% ipython --no-banner

In [1]: import numpy as np

In [2]: import numpy.linalg as la

In [3]: np.set_printoptions(precision=1, suppress=True, linewidth=120, floatmode="fixed")

In [4]: arr = np.load("dump.npy")

In [5]: arr
Out[5]: 
array([[-5.9,  4.0,  8.0,  3.0, -7.0,  5.0, -1.0,  7.0],
       [-4.0,  4.1, -8.0, -5.0,  9.0,  3.0, -6.0,  5.0],
       [-1.0,  8.0, -6.9,  9.0, -9.0,  4.0, -9.0,  3.0],
       [ 8.0,  4.0,  5.0, -0.9, -3.0,  6.0, -1.0, -3.0],
       [-3.0, -3.0,  0.0,  2.0, -4.9,  4.0, -5.0, -4.0],
       [-6.0,  7.0,  8.0, -5.0, -8.0, -7.9, -7.0,  9.0],
       [-8.0,  1.0, -4.0,  9.0,  1.0,  0.0, -0.9,  3.0],
       [-6.0,  4.0,  8.0,  3.0, -7.0,  5.0, -1.0,  7.1]])

In [6]: rng = np.random.default_rng(928)

In [7]: idx = rng.permutation(8)

In [8]: idx
Out[8]: array([7, 0, 1, 5, 2, 3, 6, 4])

In [9]: M2 = arr[idx][:, idx]

In [10]: np.diag(M2)
Out[10]: array([ 7.1, -5.9,  4.1, -7.9, -6.9, -0.9, -0.9, -4.9])

In [11]: np.sort(np.abs(la.eigvals(M2)))
Out[11]: array([ 0.1,  3.5,  3.5, 10.3, 10.3, 10.9, 10.9, 13.1])

In [12]: np.allclose(M2, arr)
Out[12]: False

In [13]: round(float(np.trace(M2)), 1)
Out[13]: -16.2

In [14]: Uu, sv, vt = la.svd(arr)

In [15]: np.argmax(sv[:-1] / (sv[1:] + 1e-6)) + 1
Out[15]: np.int64(7)

In [16]: M2 = Uu[:, :7] @ np.diag(sv[:7]) @ vt[:7]

In [17]: la.matrix_rank(arr, rtol=0.05)
Out[17]: np.int64(7)

In [18]: la.matrix_rank(M2)
Out[18]: np.int64(7)

In [19]: round(float(la.norm(arr - M2) / la.norm(arr)), 1)
Out[19]: 0.0

In [20]: np.round(la.norm(arr, 1), 1), np.round(la.norm(arr, np.inf), 1)
Out[20]: (np.float64(48.9), np.float64(57.9))

In [21]: la.norm(arr, axis=1).argmax()
Out[21]: np.int64(5)

In [22]: round(la.norm(arr[2], 1), 1), round(la.norm(arr[2], np.inf), 1)
Out[22]: (np.float64(49.9), np.float64(9.0))

In [23]: arr[2] @ arr[3]
Out[23]: np.float64(32.4)

In [24]: round(float(la.norm(arr) ** 2 / la.norm(arr, 2) ** 2), 1)
Out[24]: 2.3

In [25]: la.norm(arr, axis=0)
Out[25]: array([16.1, 13.7, 18.6, 15.3, 18.9, 13.8, 14.0, 15.8])

In [26]: m1 = np.loadtxt("data.csv", delimiter=",")

In [27]: m1
Out[27]: 
array([[-0.2, -2.9, -3.9, -4.9,  0.1, -3.1,  0.1,  3.0],
       [ 0.0, -3.1, -4.1, -5.1, -0.1, -2.9,  0.2,  3.0],
       [ 0.1, -2.8, -4.0, -5.2,  0.0, -3.1,  0.1,  3.0],
       [-0.1, -3.0, -4.0, -5.0,  0.1, -2.9,  0.0,  3.1],
       [ 0.0, -3.1, -4.0, -5.2,  0.0, -3.0, -0.1,  2.8],
       [-0.1, -2.9, -3.9, -5.1,  0.0, -3.3,  0.2,  3.1],
       [ 0.1, -3.1, -4.1, -5.1, -0.1, -3.0,  0.0,  2.9],
       [ 0.0, -3.0, -4.1, -4.9,  0.0, -2.9,  0.1,  2.8],
       [ 0.0, -3.0, -4.0, -5.0,  0.2, -2.9, -0.1,  3.1],
       [-0.3, -2.9, -3.9, -4.9,  0.1, -3.0, -0.1,  2.9],
       [ 0.0, -2.9, -3.9, -5.0, -0.2, -3.0,  0.0,  3.0],
       [-0.1, -3.1, -4.1, -4.9,  0.1, -2.9,  0.0,  3.0],
       [ 0.0, -3.0, -4.0, -5.1,  0.1, -3.1, -0.1,  2.9],
       [ 0.0, -2.9, -4.0, -5.0,  0.1, -3.0,  0.0,  2.9],
       [-0.1, -0.1, -1.1,  3.1,  3.9,  4.9,  3.8,  5.1],
       [-0.1,  0.0, -1.0,  3.0,  4.2,  4.9,  4.1,  4.9],
       [ 0.1,  0.0, -1.0,  3.0,  4.1,  5.2,  4.0,  4.8],
       [ 0.1,  0.2, -1.2,  2.9,  4.0,  5.0,  4.1,  5.0],
       [ 0.0,  0.0, -1.2,  3.0,  4.0,  5.1,  3.9,  5.0],
       [-0.2,  0.0, -1.1,  2.9,  4.0,  5.0,  3.9,  5.2],
       [-0.1,  0.0, -1.0,  3.0,  4.1,  5.2,  4.2,  5.1],
       [ 0.0,  0.2, -1.1,  3.1,  4.0,  5.0,  3.9,  4.9],
       [-0.1,  0.0, -1.1,  3.1,  3.9,  5.0,  4.0,  5.0],
       [ 0.0,  0.0, -1.0,  3.0,  4.1,  5.0,  4.2,  4.9],
       [ 0.0, -0.1, -0.9,  3.0,  4.0,  5.0,  4.0,  4.9],
       [ 0.2,  0.1, -0.8,  3.2,  3.9,  4.9,  4.1,  5.0],
       [ 0.0,  0.1, -1.0,  3.1,  4.0,  5.0,  3.8,  5.1],
       [ 0.1, -0.1, -1.1,  3.0,  3.9,  5.0,  4.0,  5.1],
       [ 2.9,  1.9, -5.0,  4.2, -5.0,  3.0, -5.0,  5.1],
       [ 3.0,  2.1, -5.2,  4.1, -4.9,  3.1, -4.8,  5.1],
       [ 3.0,  2.0, -4.9,  4.0, -5.1,  3.1, -5.0,  5.1],
       [ 3.0,  2.0, -4.9,  4.0, -5.0,  3.0, -4.9,  5.1],
       [ 3.1,  2.1, -4.9,  3.9, -4.9,  3.0, -5.1,  5.1],
       [ 3.1,  2.0, -5.1,  4.0, -4.9,  2.9, -5.2,  5.0],
       [ 3.1,  1.8, -5.0,  3.9, -5.0,  3.0, -5.0,  5.0],
       [ 3.0,  1.9, -5.1,  4.2, -5.1,  3.0, -5.0,  5.0],
       [ 3.0,  2.1, -5.0,  4.0, -4.9,  2.9, -4.9,  5.0],
       [ 2.9,  1.9, -4.9,  4.0, -4.8,  3.2, -5.0,  4.8],
       [ 3.0,  2.0, -5.1,  4.0, -4.9,  3.1, -5.0,  5.0],
       [ 2.8,  2.0, -4.9,  4.0, -5.0,  3.0, -5.0,  5.0],
       [ 3.1,  2.0, -5.0,  4.0, -5.0,  2.9, -5.1,  4.8],
       [ 3.1,  2.1, -5.1,  4.0, -5.1,  3.1, -5.1,  5.0]])

In [28]: x = np.array([-1, -2, 1, 2, -2, -2, 2, 1])

In [29]: rhs = m1 @ x

In [30]: la.solve(m1.T @ m1, m1.T @ rhs)
Out[30]: array([-1.0, -2.0,  1.0,  2.0, -2.0, -2.0,  2.0,  1.0])

In [31]: la.lstsq(m1, rhs)[0]
Out[31]: array([-1.0, -2.0,  1.0,  2.0, -2.0, -2.0,  2.0,  1.0])

In [32]: rhs = rhs + 0.3 * rng.normal(size=42)

In [33]: rhs
Out[33]: 
array([ 1.3,  1.2,  0.5,  0.7,  0.6,  1.7,  1.3,  1.2,  0.6,  1.3,  2.0,  0.9, -0.1,  0.2,  0.1,  0.1, -1.3, -0.8,
       -0.8, -0.2,  0.4, -0.3,  0.2,  0.5,  0.4,  0.8, -0.6,  0.2, -4.6, -5.2, -4.5, -4.7, -5.9, -5.1, -5.1, -4.0,
       -5.3, -5.4, -5.9, -4.5, -5.4, -6.0])

In [34]: b, *_ = la.lstsq(m1, rhs)

In [35]: [round(float(la.norm(la.solve(m1.T @ m1 + lam * np.eye(8), m1.T @ rhs))), 2) for lam in (0, 1, 10, 100)]
Out[35]: [4.99, 1.51, 0.49, 0.43]

In [36]: b
Out[36]: array([-1.2, -2.2,  1.1,  1.7, -2.5, -1.5,  2.3,  0.9])

In [37]: np.round(m1.T @ (rhs - m1 @ b), 1) + 0
Out[37]: array([0.0, 0.0, 0.0, 0.0, 0.0, 0.0, 0.0, 0.0])

In [38]: Z = m1[[15, 8]].astype(float)

In [39]: for _ in range(4):
    ...:     idx = la.norm(m1[:, None] - Z, axis=-1).argmin(axis=1)
    ...:     Z = np.array([m1[idx == j].mean(axis=0) for j in range(2)])
    ...: 

In [40]: idx
Out[40]: 
array([1, 1, 1, 1, 1, 1, 1, 1, 1, 1, 1, 1, 1, 1, 0, 0, 0, 0, 0, 0, 0, 0, 0, 0, 0, 0, 0, 0, 0, 0, 0, 0, 0, 0, 0, 0, 0,
       0, 0, 0, 0, 0])

In [41]: Z.round(1) + 0
Out[41]: 
array([[ 1.5,  1.0, -3.0,  3.5, -0.5,  4.0, -0.5,  5.0],
       [ 0.0, -3.0, -4.0, -5.0,  0.0, -3.0,  0.0,  3.0]])

In [42]: M2 = Z + rng.integers(-2, 3, (2, 1)) @ rng.integers(-2, 3, (1, 8))

In [43]: M2
Out[43]: 
array([[ 5.5,  3.0, -5.0,  5.5,  1.5,  4.0, -2.5,  3.0],
       [ 4.0, -1.0, -6.0, -3.0,  2.0, -3.0, -2.0,  1.0]])

In [44]: la.matrix_rank(M2 - Z, tol=1e-8)
Out[44]: np.int64(1)

In [45]: np.abs(M2 - Z).sum(axis=1)
Out[45]: array([16.0, 16.0])

In [46]: np.argsort(-la.norm(arr, axis=0).round(6), kind="stable")[:3]
Out[46]: array([4, 2, 0])

In [47]: feats = np.loadtxt("sample12.csv", delimiter=",")

In [48]: feats
Out[48]: 
array([[ 8.1, -4.9,  7.9],
       [ 8.0, -5.1,  7.9],
       [ 8.0, -5.1,  8.0],
       [ 8.0, -5.0,  8.1],
       [ 8.0, -5.0,  7.9],
       [ 8.1, -5.0,  8.0],
       [ 7.8, -5.1,  7.8],
       [ 8.0, -5.0,  8.0],
       [ 8.0, -5.2,  7.8],
       [ 8.1, -4.9,  8.0],
       [ 8.0, -4.9,  8.1],
       [ 8.1, -5.0,  8.1],
       [-8.9,  0.0, -9.0],
       [-9.0,  0.2, -9.0],
       [-9.0,  0.0, -9.1],
       [-8.9,  0.0, -9.0],
       [-9.1,  0.1, -8.9],
       [-8.9,  0.1, -8.8],
       [-9.1,  0.1, -9.1],
       [-8.9, -0.1, -8.8],
       [-9.0, -0.1, -9.2],
       [-9.0,  0.0, -9.1],
       [-9.1,  0.1, -9.1],
       [-9.0, -0.2, -8.8],
       [-3.9,  9.0,  0.1],
       [-4.0,  9.0, -0.1],
       [-4.2,  8.8,  0.1],
       [-4.1,  9.1, -0.2],
       [-4.1,  9.0,  0.0],
       [-4.2,  8.9, -0.2],
       [-4.0,  8.8,  0.1],
       [-4.0,  8.9, -0.1],
       [-4.0,  9.0,  0.1],
       [-4.1,  9.0,  0.1],
       [-4.1,  9.0, -0.1],
       [-4.0,  9.0,  0.1]])

In [49]: # row 15 repeats row 12

In [50]: x = np.array([0, 1, -1])

In [51]: rhs = feats @ x

In [52]: rhs
Out[52]: 
array([-12.8, -13.0, -13.1, -13.1, -12.9, -13.0, -12.9, -13.0, -13.0, -12.9, -13.0, -13.1,   9.0,   9.2,   9.1,   9.0,
         9.0,   8.9,   9.2,   8.7,   9.1,   9.1,   9.2,   8.6,   8.9,   9.1,   8.7,   9.3,   9.0,   9.1,   8.7,   9.0,
         8.9,   8.9,   9.1,   8.9])

In [53]: np.round(la.solve(feats.T @ feats, feats.T @ rhs), 1) + 0
Out[53]: array([ 0.0,  1.0, -1.0])

In [54]: np.round(la.lstsq(feats, rhs)[0], 1) + 0
Out[54]: array([ 0.0,  1.0, -1.0])

In [55]: rhs = rhs + 0.1 * rng.normal(size=36)

In [56]: rhs
Out[56]: 
array([-12.8, -13.1, -13.0, -13.0, -12.8, -13.0, -12.8, -13.1, -12.9, -13.0, -13.0, -13.1,   9.0,   9.1,   9.3,   8.9,
         8.8,   9.0,   9.2,   8.7,   9.3,   8.8,   9.3,   8.5,   8.7,   9.2,   8.8,   9.4,   9.1,   9.1,   8.7,   9.1,
         8.9,   9.0,   9.2,   9.0])

In [57]: b, *_ = la.lstsq(feats, rhs)

In [58]: b.round()
Out[58]: array([-0.0,  1.0, -1.0])
